$ python3 -q
>>> import numpy as np
>>> from numpy import linalg as LA
>>> np.set_printoptions(suppress=True, linewidth=120)
>>> W0 = 2 * np.eye(4) + np.ones((4, 4))
>>> W0
array([[3., 1., 1., 1.],
       [1., 3., 1., 1.],
       [1., 1., 3., 1.],
       [1., 1., 1., 3.]])
>>> low = LA.cholesky(W0)
>>> np.round(np.diag(low) ** 2, 1)
array([3. , 2.7, 2.5, 2.4])
>>> round(float(np.prod(np.diag(low)) ** 2), 1), round(LA.det(W0), 1)
(48.0, np.float64(48.0))
>>> np.round(W0 / np.sqrt(np.outer(np.diag(W0), np.diag(W0))), 1)
array([[1. , 0.3, 0.3, 0.3],
       [0.3, 1. , 0.3, 0.3],
       [0.3, 0.3, 1. , 0.3],
       [0.3, 0.3, 0.3, 1. ]])
>>> low.round(1)
array([[1.7, 0. , 0. , 0. ],
       [0.6, 1.6, 0. , 0. ],
       [0.6, 0.4, 1.6, 0. ],
       [0.6, 0.4, 0.3, 1.5]])
>>> np.round(low @ low.T, 1)
array([[3., 1., 1., 1.],
       [1., 3., 1., 1.],
       [1., 1., 3., 1.],
       [1., 1., 1., 3.]])
>>> x0 = np.array([1, 2, -2, -2])
>>> target = W0 @ x0
>>> target
array([ 1.,  3., -5., -5.])
>>> np.round(LA.solve(W0, target), 1)
array([ 1.,  2., -2., -2.])
>>> np.round(LA.solve(W0, 5 * target), 1)
array([  5.,  10., -10., -10.])
>>> np.round(LA.solve(W0, target + W0[:, 3]), 1)
array([ 1.,  2., -2., -1.])
>>> vals, V = LA.eigh(W0)
>>> x0 = np.array([-2, 3, 7, 6])
>>> x0 @ W0 @ x0
np.float64(392.0)
>>> np.round(LA.eigvalsh(W0[1:, 1:]), 1)
array([2., 2., 5.])
>>> x0 @ W0 @ x0 / (x0 @ x0), np.round(vals[0], 1), np.round(vals[-1], 1)
(np.float64(4.0), np.float64(2.0), np.float64(6.0))
>>> np.round(V * np.sqrt(vals) @ V.T, 1)
array([[1.7, 0.3, 0.3, 0.3],
       [0.3, 1.7, 0.3, 0.3],
       [0.3, 0.3, 1.7, 0.3],
       [0.3, 0.3, 0.3, 1.7]])
>>> np.round(V * np.maximum(vals, 0) @ V.T, 1)
array([[3., 1., 1., 1.],
       [1., 3., 1., 1.],
       [1., 1., 3., 1.],
       [1., 1., 1., 3.]])
